In [1]: import numpy as np

In [2]: np.set_printoptions(suppress=True, linewidth=140)

In [3]: E = np.loadtxt("sample5.csv", delimiter=",")

In [4]: E.round(1)
Out[4]: 
array([[ 0.1, -0.1, -0.1, -0.2, -0.1, -0.1],
       [-0.1,  0.1,  0.1,  0.2,  0.1,  0.1],
       [-0.1,  0.1,  0.1,  0.2,  0.1,  0.1],
       [-0.2,  0.2,  0.2,  0.6,  0.2,  0.2],
       [-0.1,  0.1,  0.1,  0.2,  0.1,  0.1],
       [-0.1,  0.1,  0.1,  0.2,  0.1,  0.1]])

In [5]: # null space of dimension 5

In [6]: left, sig, VT = np.linalg.svd(E)

In [7]: np.argmax(sig[:-1] / (sig[1:] + 1e-6)) + 1
Out[7]: np.int64(1)

In [8]: Y = left[:, :1] @ np.diag(sig[:1]) @ VT[:1]

In [9]: np.round(np.linalg.norm(E - Y, 2), 1), np.round(sig[1], 1)
Out[9]: (np.float64(0.0), np.float64(0.0))

In [10]: print(round(np.linalg.norm(E - Y) / np.linalg.norm(E), 1))
0.0

In [11]: np.linalg.matrix_rank(Y)
Out[11]: np.int64(1)

In [12]: round(np.abs(E - Y).max(), 1)
Out[12]: np.float64(0.0)

In [13]: w, V = np.linalg.eigh(E)

In [14]: np.abs(V[:, -1]).round(6).argmax()
Out[14]: np.int64(3)

In [15]: np.unique(w.round(6) + 0, return_counts=True)[1]
Out[15]: array([5, 1])

In [16]: round(float(w.sum()), 1), np.trace(E)
Out[16]: (1.0, np.float64(1.0))

In [17]: np.round(V.T @ V, 1) + 0
Out[17]: 
array([[1., 0., 0., 0., 0., 0.],
       [0., 1., 0., 0., 0., 0.],
       [0., 0., 1., 0., 0., 0.],
       [0., 0., 0., 1., 0., 0.],
       [0., 0., 0., 0., 1., 0.],
       [0., 0., 0., 0., 0., 1.]])

In [18]: np.round(np.linalg.eigvalsh(E @ E), 1) + 0
Out[18]: array([0., 0., 0., 0., 0., 1.])

In [19]: np.round(np.linalg.svd(E, compute_uv=False), 1) + 0
Out[19]: array([1., 0., 0., 0., 0., 0.])

In [20]: np.round(V.T @ E @ V, 1) + 0
Out[20]: 
array([[0., 0., 0., 0., 0., 0.],
       [0., 0., 0., 0., 0., 0.],
       [0., 0., 0., 0., 0., 0.],
       [0., 0., 0., 0., 0., 0.],
       [0., 0., 0., 0., 0., 0.],
       [0., 0., 0., 0., 0., 1.]])

In [21]: print(np.round(V @ np.diag(w) @ V.T, 1))
[[ 0.1 -0.1 -0.1 -0.2 -0.1 -0.1]
 [-0.1  0.1  0.1  0.2  0.1  0.1]
 [-0.1  0.1  0.1  0.2  0.1  0.1]
 [-0.2  0.2  0.2  0.6  0.2  0.2]
 [-0.1  0.1  0.1  0.2  0.1  0.1]
 [-0.1  0.1  0.1  0.2  0.1  0.1]]
